>>> import numpy as np
>>> np.set_printoptions(suppress=True, linewidth=200)
>>> tidy = lambda a: np.round(a, 2) + 0
>>> W0 = np.array([[0, 1, 1, 1, 1],
...     [1, 0, 0, 1, 1],
...     [1, 0, 0, 1, 1],
...     [1, 1, 1, 0, 1],
...     [1, 1, 1, 1, 0]])
>>> W0.sum(axis=0)
array([4, 3, 3, 4, 4])
>>> W0 @ W0
array([[4, 2, 2, 3, 3],
       [2, 3, 3, 2, 2],
       [2, 3, 3, 2, 2],
       [3, 2, 2, 4, 3],
       [3, 2, 2, 3, 4]])
>>> low = np.diag(W0.sum(axis=1)) - W0
>>> tidy(np.linalg.eigvalsh(low))
array([0., 3., 5., 5., 5.])
>>> np.linalg.matrix_rank(low)
np.int64(4)
>>> low @ np.ones(5)
array([0., 0., 0., 0., 0.])
>>> ev, V = np.linalg.eigh(W0)
>>> vec = np.array([-1, 0, 1, 1, 1])
>>> tidy(V * np.maximum(ev, 0) @ V.T)
array([[0.84, 0.69, 0.69, 0.84, 0.84],
       [0.69, 0.57, 0.57, 0.69, 0.69],
       [0.69, 0.57, 0.57, 0.69, 0.69],
       [0.84, 0.69, 0.69, 0.84, 0.84],
       [0.84, 0.69, 0.69, 0.84, 0.84]])
>>> vec @ W0 @ vec / (vec @ vec), tidy(ev[0]), tidy(ev[-1])
(np.float64(0.0), np.float64(-1.65), np.float64(3.65))
>>> vec @ W0 @ vec
np.int64(0)
>>> tidy(np.linalg.eigvalsh(W0).min())
np.float64(-1.65)
>>> [round(float(np.linalg.det(W0[:i, :i])), 2) + 0 for i in range(1, 6)]
[0.0, -1.0, 0.0, 0.0, 0.0]
>>> np.all(np.linalg.eigvalsh(W0) > 0)
np.False_
>>> E = np.array([[25, 20, -10, -15, -25, 20],
...     [-5, -4, 2, 3, 5, -4],
...     [-45, -36, 18, 27, 45, -36],
...     [35, 28, -14, -21, -35, 28],
...     [25, 20, -10, -15, -25, 20],
...     [25, 20, -10, -15, -25, 20]])
>>> rng = np.random.default_rng(249)
>>> labels = rng.permutation(6)
>>> labels
array([0, 4, 2, 3, 1, 5])
>>> A2 = E[labels][:, labels]
>>> np.allclose(A2, E)
False
>>> np.diag(A2)
array([ 25, -25,  18, -21,  -4,  20])
>>> mat = np.vander(np.arange(11) - 2, 4, increasing=True)
>>> mat
array([[  1,  -2,   4,  -8],
       [  1,  -1,   1,  -1],
       [  1,   0,   0,   0],
       [  1,   1,   1,   1],
       [  1,   2,   4,   8],
       [  1,   3,   9,  27],
       [  1,   4,  16,  64],
       [  1,   5,  25, 125],
       [  1,   6,  36, 216],
       [  1,   7,  49, 343],
       [  1,   8,  64, 512]])
>>> W1 = np.array([[3, 2, 2, -2, -1],
...     [-1, -2, 0, -3, 0],
...     [-2, 3, -2, -3, 1],
...     [-1, 3, 3, 0, -1]])
>>> c = np.array([0, 1, -1, -1, 0])
>>> H = np.maximum(mat @ W1 + c, 0)
>>> np.linalg.matrix_rank(H)
np.int64(4)
>>> H
array([[   5,    0,    0,    0,   11],
       [   3,    5,    0,    0,    1],
       [   3,    3,    1,    0,    0],
       [   0,    7,    2,    0,    0],
       [   0,   35,   17,    0,    0],
       [   0,  105,   64,    0,    0],
       [   0,  235,  161,    0,    0],
       [   0,  443,  326,    0,    0],
       [   0,  747,  577,    0,    0],
       [   0, 1165,  932,    0,    0],
       [   0, 1715, 1409,    0,    0]])
>>> (H > 0).astype(int)
array([[1, 0, 0, 0, 1],
       [1, 1, 0, 0, 1],
       [1, 1, 1, 0, 0],
       [0, 1, 1, 0, 0],
       [0, 1, 1, 0, 0],
       [0, 1, 1, 0, 0],
       [0, 1, 1, 0, 0],
       [0, 1, 1, 0, 0],
       [0, 1, 1, 0, 0],
       [0, 1, 1, 0, 0],
       [0, 1, 1, 0, 0]])
>>> tidy((H > 0).mean(axis=0))
array([0.27, 0.91, 0.82, 0.  , 0.18])
>>> basis = np.array([[2, 1], [0, 0], [1, 3], [0, 3], [3, 2]])
>>> H @ basis
array([[  43,   27],
       [   9,    5],
       [   7,    6],
       [   2,    6],
       [  17,   51],
       [  64,  192],
       [ 161,  483],
       [ 326,  978],
       [ 577, 1731],
       [ 932, 2796],
       [1409, 4227]])
>>> (H @ basis).round(6).argmax(axis=1)
array([0, 0, 0, 1, 1, 1, 1, 1, 1, 1, 1])
>>> J = np.array([[-1, 3, -5, -2, 2],
...     [0, -1, -4, 5, -2],
...     [3, -2, 5, 5, 4],
...     [4, -1, 3, 2, 2],
...     [-4, -1, 1, 0, 2],
...     [5, -5, -3, 1, -2],
...     [-2, -3, 0, -4, 2],
...     [3, 0, -4, -2, 4],
...     [5, 1, 3, -4, -4],
...     [0, 3, 0, -3, 4]])
>>> J[:, 3] = 4 * J[:, 2]
>>> J
array([[ -1,   3,  -5, -20,   2],
       [  0,  -1,  -4, -16,  -2],
       [  3,  -2,   5,  20,   4],
       [  4,  -1,   3,  12,   2],
       [ -4,  -1,   1,   4,   2],
       [  5,  -5,  -3, -12,  -2],
       [ -2,  -3,   0,   0,   2],
       [  3,   0,  -4, -16,   4],
       [  5,   1,   3,  12,  -4],
       [  0,   3,   0,   0,   4]])
>>> # looks like rank 4
>>> np.linalg.cond(J) > 100
np.True_
>>> np.linalg.matrix_rank(J, rtol=0.1)
np.int64(4)
>>> A2 = mat / np.linalg.norm(mat, axis=1, keepdims=True)
>>> gram = A2 @ A2.T
>>> tidy(np.degrees(np.arccos(np.clip(gram[3, 5], -1, 1))))
np.float64(45.7)
>>> (gram - 2 * np.eye(11)).round(6).argmax(axis=1)
array([ 1,  0,  1,  4,  5,  6,  7,  8,  9, 10,  9])
>>> A = np.array([[0.1, -1.7, -0.2, 0.7, 0.2, 0.3, -0.3, 0.9],
...     [0.4, -0.4, 0.3, 0.8, -1.5, -0.3, -0.2, -0.7],
...     [-0.5, -0.6, -1.2, 0.2, 1.3, -1.0, -0.6, -0.9],
...     [-1.1, 0.4, 0.5, 0.6, -0.3, 0.4, -0.4, -0.6],
...     [0.5, 0.1, 0.8, 1.5, -1.0, 0.0, -1.2, 0.0],
...     [-0.2, 0.0, -1.2, 0.1, 0.2, -2.0, -1.4, -0.5],
...     [-0.1, 0.8, 2.2, -2.5, 0.5, -0.7, 1.1, 1.3],
...     [0.6, 0.5, -0.9, 0.4, 1.1, 0.3, 1.6, -0.4],
...     [0.2, 0.1, 0.6, 1.7, -1.2, 1.7, 0.9, -0.1],
...     [-0.1, 0.3, 1.3, -1.3, -1.4, -1.8, -1.1, 0.3],
...     [1.4, 0.4, -0.7, 0.1, 0.9, 2.3, 0.0, 0.3],
...     [-0.3, 0.6, 0.5, 0.0, 0.2, 1.8, 0.3, -0.3]])
>>> A
array([[ 0.1, -1.7, -0.2,  0.7,  0.2,  0.3, -0.3,  0.9],
       [ 0.4, -0.4,  0.3,  0.8, -1.5, -0.3, -0.2, -0.7],
       [-0.5, -0.6, -1.2,  0.2,  1.3, -1. , -0.6, -0.9],
       [-1.1,  0.4,  0.5,  0.6, -0.3,  0.4, -0.4, -0.6],
       [ 0.5,  0.1,  0.8,  1.5, -1. ,  0. , -1.2,  0. ],
       [-0.2,  0. , -1.2,  0.1,  0.2, -2. , -1.4, -0.5],
       [-0.1,  0.8,  2.2, -2.5,  0.5, -0.7,  1.1,  1.3],
       [ 0.6,  0.5, -0.9,  0.4,  1.1,  0.3,  1.6, -0.4],
       [ 0.2,  0.1,  0.6,  1.7, -1.2,  1.7,  0.9, -0.1],
       [-0.1,  0.3,  1.3, -1.3, -1.4, -1.8, -1.1,  0.3],
       [ 1.4,  0.4, -0.7,  0.1,  0.9,  2.3,  0. ,  0.3],
       [-0.3,  0.6,  0.5,  0. ,  0.2,  1.8,  0.3, -0.3]])
>>> r = np.linalg.matrix_rank(E)
>>> r
np.int64(1)
>>> null = np.linalg.svd(E)[2][r:].T
>>> [int(np.linalg.matrix_rank(E[:i])) for i in range(1, len(E) + 1)]
[1, 1, 1, 1, 1, 1]
>>> tidy(null @ null.T)
array([[ 0.74, -0.21,  0.11,  0.16,  0.26, -0.21],
       [-0.21,  0.83,  0.08,  0.13,  0.21, -0.17],
       [ 0.11,  0.08,  0.96, -0.06, -0.11,  0.08],
       [ 0.16,  0.13, -0.06,  0.91, -0.16,  0.13],
       [ 0.26,  0.21, -0.11, -0.16,  0.74,  0.21],
       [-0.21, -0.17,  0.08,  0.13,  0.21,  0.83]])
>>> np.linalg.matrix_rank(E.T @ E), np.linalg.matrix_rank(E @ E.T)
(np.int64(1), np.int64(1))
>>> A.reshape(-1, 2)
array([[ 0.1, -1.7],
       [-0.2,  0.7],
       [ 0.2,  0.3],
       [-0.3,  0.9],
       [ 0.4, -0.4],
       [ 0.3,  0.8],
       [-1.5, -0.3],
       [-0.2, -0.7],
       [-0.5, -0.6],
       [-1.2,  0.2],
       [ 1.3, -1. ],
       [-0.6, -0.9],
       [-1.1,  0.4],
       [ 0.5,  0.6],
       [-0.3,  0.4],
       [-0.4, -0.6],
       [ 0.5,  0.1],
       [ 0.8,  1.5],
       [-1. ,  0. ],
       [-1.2,  0. ],
       [-0.2,  0. ],
       [-1.2,  0.1],
       [ 0.2, -2. ],
       [-1.4, -0.5],
       [-0.1,  0.8],
       [ 2.2, -2.5],
       [ 0.5, -0.7],
       [ 1.1,  1.3],
       [ 0.6,  0.5],
       [-0.9,  0.4],
       [ 1.1,  0.3],
       [ 1.6, -0.4],
       [ 0.2,  0.1],
       [ 0.6,  1.7],
       [-1.2,  1.7],
       [ 0.9, -0.1],
       [-0.1,  0.3],
       [ 1.3, -1.3],
       [-1.4, -1.8],
       [-1.1,  0.3],
       [ 1.4,  0.4],
       [-0.7,  0.1],
       [ 0.9,  2.3],
       [ 0. ,  0.3],
       [-0.3,  0.6],
       [ 0.5,  0. ],
       [ 0.2,  1.8],
       [ 0.3, -0.3]])
>>> T = A.reshape(12, 2, -1)
>>> tidy(T.sum(axis=1))
array([[ 0.3, -1.4, -0.5,  1.6],
       [-1.1, -0.7,  0.1,  0.1],
       [ 0.8, -1.6, -1.8, -0.7],
       [-1.4,  0.8,  0.1,  0. ],
       [-0.5,  0.1, -0.4,  1.5],
       [ 0. , -2. , -2.6, -0.4],
       [ 0.4,  0.1,  3.3, -1.2],
       [ 1.7,  0.8,  0.7,  0. ],
       [-1. ,  1.8,  1.5,  1.6],
       [-1.5, -1.5,  0.2, -1. ],
       [ 2.3,  2.7, -0.7,  0.4],
       [-0.1,  2.4,  0.8, -0.3]])
>>> np.swapaxes(T, 1, 2)[11]
array([[-0.3,  0.2],
       [ 0.6,  1.8],
       [ 0.5,  0.3],
       [ 0. , -0.3]])
>>> T[:, 0]
array([[ 0.1, -1.7, -0.2,  0.7],
       [ 0.4, -0.4,  0.3,  0.8],
       [-0.5, -0.6, -1.2,  0.2],
       [-1.1,  0.4,  0.5,  0.6],
       [ 0.5,  0.1,  0.8,  1.5],
       [-0.2,  0. , -1.2,  0.1],
       [-0.1,  0.8,  2.2, -2.5],
       [ 0.6,  0.5, -0.9,  0.4],
       [ 0.2,  0.1,  0.6,  1.7],
       [-0.1,  0.3,  1.3, -1.3],
       [ 1.4,  0.4, -0.7,  0.1],
       [-0.3,  0.6,  0.5,  0. ]])
>>> K = np.load("run4.npy")
>>> K
array([[ 5.09,  6.17, -0.81, -0.52, -1.25, -1.63, -5.44,  1.18],
       [ 3.05,  0.68,  4.82,  2.48,  6.94,  0.44, -1.59,  3.15],
       [ 5.05, -1.14,  6.42, -1.52, -4.02, -2.94,  2.  ,  0.89],
       [ 1.31, -3.18,  4.57, -0.71,  6.54, -4.11, -1.15,  2.4 ],
       [ 0.75,  0.9 , -4.33,  3.66, -4.77, -4.07, -3.4 ,  3.96],
       [ 4.31,  0.68,  1.26,  2.74,  2.57, -4.63, -1.59, -6.42],
       [ 0.58, -0.18,  8.41,  1.69, -1.17,  3.88, -1.15,  2.89],
       [ 1.48, -1.74, -4.34,  3.22, -1.4 , -7.94,  0.66, -0.41],
       [ 4.52, -4.66, -0.97, -4.54,  2.51, -1.8 , -4.35, -2.78],
       [ 0.5 , -0.47,  0.89, -6.81,  0.97, -1.4 ,  6.97,  0.95],
       [-1.91, -6.74,  3.71, -1.84,  5.55,  1.43,  0.93,  0.24],
       [-1.71,  3.74, -0.4 , -2.47, -5.6 ,  2.49,  5.63,  2.76],
       [ 4.6 ,  2.55, -1.23, -5.87,  4.16, -3.34, -2.74,  0.65],
       [ 2.76,  2.88, -6.13,  1.13,  1.28,  5.04,  4.12, -1.09],
       [ 1.63,  1.03, -7.29, -1.99,  4.74,  3.07,  2.7 ,  0.19],
       [-4.66, -0.09, -3.49,  6.26,  1.1 ,  0.42,  4.14, -2.9 ],
       [ 6.19,  0.36,  0.12,  3.53,  4.94,  0.12,  2.71,  4.17],
       [-2.57, -1.1 , -1.97, -5.06, -6.12,  3.84,  2.75,  1.72],
       [-1.02, -3.43, -1.02,  5.83,  0.09,  0.12, -3.88,  6.08],
       [ 2.75,  0.97,  6.92, -0.46,  4.2 ,  3.37, -2.14, -3.13],
       [-3.86,  4.58,  3.51, -6.14, -0.51,  2.29,  1.79, -2.32],
       [ 3.76, -3.33, -2.49,  3.6 , -4.72, -3.98, -4.12,  0.73],
       [ 4.06, -2.42, -3.02, -3.56, -5.68,  2.68, -1.07, -3.91],
       [-0.21, -0.44, -2.32, -3.24,  6.19,  0.39,  2.46, -6.28],
       [ 2.71, -1.81,  6.47,  2.49, -6.39, -0.13,  0.58,  0.26],
       [-0.22,  1.73,  4.31,  4.9 ,  5.78,  4.39, -0.64, -1.19],
       [-0.89, -5.28, -6.29,  1.35, -2.25,  0.29,  2.81, -4.11],
       [-2.35,  2.91,  5.34,  1.76,  4.56, -2.63, -2.66, -4.44],
       [-8.37, -0.78, -2.9 , -0.85, -4.05, -1.43,  0.36, -1.24],
       [-5.2 , -0.23, -5.06,  5.78,  2.58,  0.06, -2.11,  1.65],
       [ 4.19,  1.49,  4.86, -3.98, -1.57,  5.78, -1.69, -1.41],
       [ 1.45,  2.64,  5.56,  2.64, -1.59,  1.84, -4.57,  5.12],
       [ 0.38, -3.08,  5.83, -6.79, -1.44,  2.49,  1.37,  0.27],
       [ 3.15,  3.3 , -1.22,  5.33, -1.23, -0.71,  1.51, -6.71],
       [-5.61,  1.18, -5.78, -2.32,  0.72, -3.82,  0.16,  3.63],
       [ 3.08,  1.62, -7.46, -2.64, -0.84,  0.09,  4.9 ,  0.72],
       [ 8.17, -1.77,  0.21,  0.83,  1.21,  1.12,  3.43, -3.87],
       [-4.04, -0.1 , -1.87, -3.72, -0.36,  3.58, -7.2 , -1.24],
       [-0.2 , -2.25,  0.3 ,  8.85, -3.48,  0.11, -0.63, -2.  ],
       [ 0.37,  3.91,  1.37,  3.79, -0.46, -4.74,  2.1 , -6.42],
       [ 6.47, -1.23,  5.34,  1.64,  2.64,  1.07, -3.73, -1.87]])
>>> d = np.linalg.norm(K[:, None] - K[None], axis=-1)
>>> np.linalg.matrix_rank(d ** 2)
np.int64(10)
>>> d[8].round(6).argsort(kind="stable")[:4]
array([ 8, 12, 40, 22])
>>> tidy(np.linalg.norm(K, axis=1))
array([10.01, 10.  , 10.  , 10.  , 10.  , 10.  , 10.  , 10.  ,  9.99, 10.  , 10.  , 10.  , 10.  , 10.  , 10.  , 10.  , 10.  , 10.  ,  9.99, 10.  , 10.  , 10.  , 10.  , 10.  , 10.  , 10.01, 10.  ,
       10.01, 10.  , 10.  , 10.  , 10.  , 10.  , 10.  , 10.  , 10.  , 10.  , 10.  , 10.  , 10.  , 10.01])
>>> np.unravel_index(d.round(6).argmax(), d.shape)
(np.int64(34), np.int64(40))
>>> d.mean(axis=1).argmax()
np.int64(28)
>>> (d + 1e9 * np.eye(41)).round(6).argmin(axis=1)
array([12,  3, 24,  1, 21, 39, 31, 21, 12, 32,  3, 17,  8, 14, 13, 29,  1, 11, 29, 40, 32,  4, 17, 14,  2, 19, 15, 19, 34, 15, 19,  6, 30, 39, 28, 14, 40, 28, 33, 33, 19])
>>> Uu, s, Vt = np.linalg.svd(E)
>>> np.argmax(s[:-1] / (s[1:] + 1e-6)) + 1
np.int64(1)
>>> tidy(s)
array([139.89,   0.  ,   0.  ,   0.  ,   0.  ,   0.  ])
>>> A2 = Uu[:, :1] @ np.diag(s[:1]) @ Vt[:1]
>>> tidy(np.abs(E - A2).max())
np.float64(0.0)
>>> tidy(A2)
array([[ 25.,  20., -10., -15., -25.,  20.],
       [ -5.,  -4.,   2.,   3.,   5.,  -4.],
       [-45., -36.,  18.,  27.,  45., -36.],
       [ 35.,  28., -14., -21., -35.,  28.],
       [ 25.,  20., -10., -15., -25.,  20.],
       [ 25.,  20., -10., -15., -25.,  20.]])
>>> np.linalg.matrix_rank(E, rtol=0.05)
np.int64(1)
>>> data = np.loadtxt("dump.csv", delimiter=",")
>>> tidy(data)
array([[  2.49, -12.55,  -3.74,   0.59,  -2.83,  -4.13,  10.22,   0.95,  -4.29,   8.56],
       [  4.48,  11.05,   7.26,  -2.56,  -0.46,   8.97,  -8.6 ,   3.52,   2.04,  -5.24],
       [ 11.28,   2.39,   7.71,  -3.7 ,  -4.67,  10.18,  -1.24,   7.49,  -2.24,   2.42],
       [ 11.67,   0.59,   7.2 ,  -3.63,  -5.09,   9.62,   0.23,   7.65,  -2.87,   3.66],
       [  8.52,  -9.72,   1.03,  -1.55,  -5.11,   2.07,   8.31,   5.04,  -5.04,   8.9 ],
       [ 10.81,  -6.39,   3.78,  -2.61,  -5.67,   5.53,   5.77,   6.71,  -4.67,   7.64],
       [  5.91, -11.57,  -1.29,  -0.56,  -4.21,  -0.92,   9.63,   3.23,  -4.9 ,   9.13],
       [ 11.65,  -3.57,   5.45,  -3.17,  -5.65,   7.57,   3.56,   7.41,  -4.07,   6.2 ],
       [  6.8 ,   9.42,   7.97,  -3.09,  -1.71,  10.03,  -7.15,   4.94,   0.97,  -3.44],
       [-10.68,   6.68,  -3.58,   2.54,   5.65,  -5.27,  -6.  ,  -6.61,   4.72,  -7.78],
       [  8.02,   8.23,   8.2 ,  -3.34,  -2.42,  10.43,  -6.12,   5.68,   0.3 ,  -2.29],
       [ -2.38,  12.56,   3.81,  -0.63,   2.79,   4.22, -10.22,  -0.88,   4.27,  -8.53],
       [ 11.82,  -1.02,   6.62,  -3.5 ,  -5.38,   8.95,   1.53,   7.66,  -3.37,   4.69],
       [ -6.82,  11.06,   0.54,   0.89,   4.55,  -0.06,  -9.28,  -3.86,   4.99,  -9.14],
       [ 11.79,  -2.31,   6.06,  -3.35,  -5.54,   8.3 ,   2.56,   7.57,  -3.74,   5.48],
       [  8.44,  -9.8 ,   0.95,  -1.52,  -5.09,   1.97,   8.37,   4.98,  -5.04,   8.92],
       [ -6.56,  -9.63,  -7.91,   3.04,   1.58,  -9.94,   7.33,  -4.8 ,  -1.09,   3.65],
       [  3.38, -12.41,  -3.16,   0.31,  -3.21,  -3.36,  10.16,   1.53,  -4.48,   8.78],
       [ -2.61,  12.53,   3.66,  -0.55,   2.88,   4.03, -10.21,  -1.03,   4.32,  -8.59],
       [ -8.74,  -7.37,  -8.27,   3.46,   2.86, -10.58,   5.39,  -6.1 ,   0.13,   1.52],
       [  0.16, -12.54,  -5.12,   1.3 ,  -1.8 ,  -5.99,  10.07,  -0.57,  -3.69,   7.76],
       [ 10.73,   3.95,   8.04,  -3.7 ,  -4.21,  10.51,  -2.52,   7.22,  -1.65,   1.27],
       [ 10.02,  -7.86,   2.7 ,  -2.21,  -5.52,   4.17,   6.91,   6.12,  -4.89,   8.28],
       [ -8.45,   9.79,  -0.96,   1.52,   5.09,  -1.98,  -8.36,  -4.99,   5.04,  -8.92],
       [ 11.82,  -1.32,   6.49,  -3.47,  -5.42,   8.8 ,   1.77,   7.64,  -3.46,   4.88],
       [ -1.31, -12.29,  -5.9 ,   1.73,  -1.11,  -7.05,   9.78,  -1.52,  -3.23,   7.09],
       [ -5.22,  11.87,   1.83,   0.31,   3.95,   1.62,  -9.84,  -2.77,   4.81,  -9.08],
       [  5.23, -11.87,  -1.82,  -0.32,  -3.95,  -1.61,   9.84,   2.77,  -4.81,   9.09],
       [ 10.34,  -7.33,   3.11,  -2.37,  -5.59,   4.69,   6.5 ,   6.35,  -4.82,   8.06],
       [-10.43,   7.16,  -3.24,   2.41,   5.61,  -4.84,  -6.37,  -6.42,   4.8 ,  -7.99],
       [ -8.23,  -7.99,  -8.23,   3.37,   2.55, -10.48,   5.92,  -5.8 ,  -0.18,   2.07],
       [  1.24,  12.31,   5.86,  -1.7 ,   1.15,   7.  ,  -9.8 ,   1.47,   3.25,  -7.13],
       [-10.82,  -3.73,  -8.  ,   3.71,   4.28, -10.47,   2.35,  -7.26,   1.73,  -1.44]])
>>> d = np.linalg.norm(data[:, None] - data[None], axis=-1)
>>> tidy(d[:5, :5])
array([[ 0.  , 38.21, 29.57, 27.55, 11.68],
       [38.21,  0.  , 16.99, 19.55, 33.09],
       [29.57, 16.99,  0.  ,  2.88, 20.41],
       [27.55, 19.55,  2.88,  0.  , 17.88],
       [11.68, 33.09, 20.41, 17.88,  0.  ]])
>>> np.flatnonzero(d[13] < d.mean() / 2)
array([ 9, 11, 13, 18, 23, 26, 29])
>>> d.shape
(33, 33)
>>> tidy(np.linalg.norm(data, axis=1))
array([20., 20., 20., 20., 20., 20., 20., 20., 20., 20., 20., 20., 20., 20., 20., 20., 20., 20., 20., 20., 20., 20., 20., 20., 20., 20., 20., 20., 20., 20., 20., 20., 20.])
>>> d.mean(axis=1).argmax()
np.int64(9)
>>> (d + 1e9 * np.eye(33)).round(6).argmin(axis=1)
array([17,  8, 21, 12, 15, 28, 27, 14, 10, 29,  8, 18, 24, 26, 24,  4, 30,  0, 11, 30, 25,  2, 28, 13, 12, 20, 13,  6, 22,  9, 19,  1, 19])
>>> np.unravel_index(d.round(6).argmax(), d.shape)
(np.int64(15), np.int64(23))
>>> d[13].round(6).argsort(kind="stable")[:4]
array([13, 26, 23, 18])
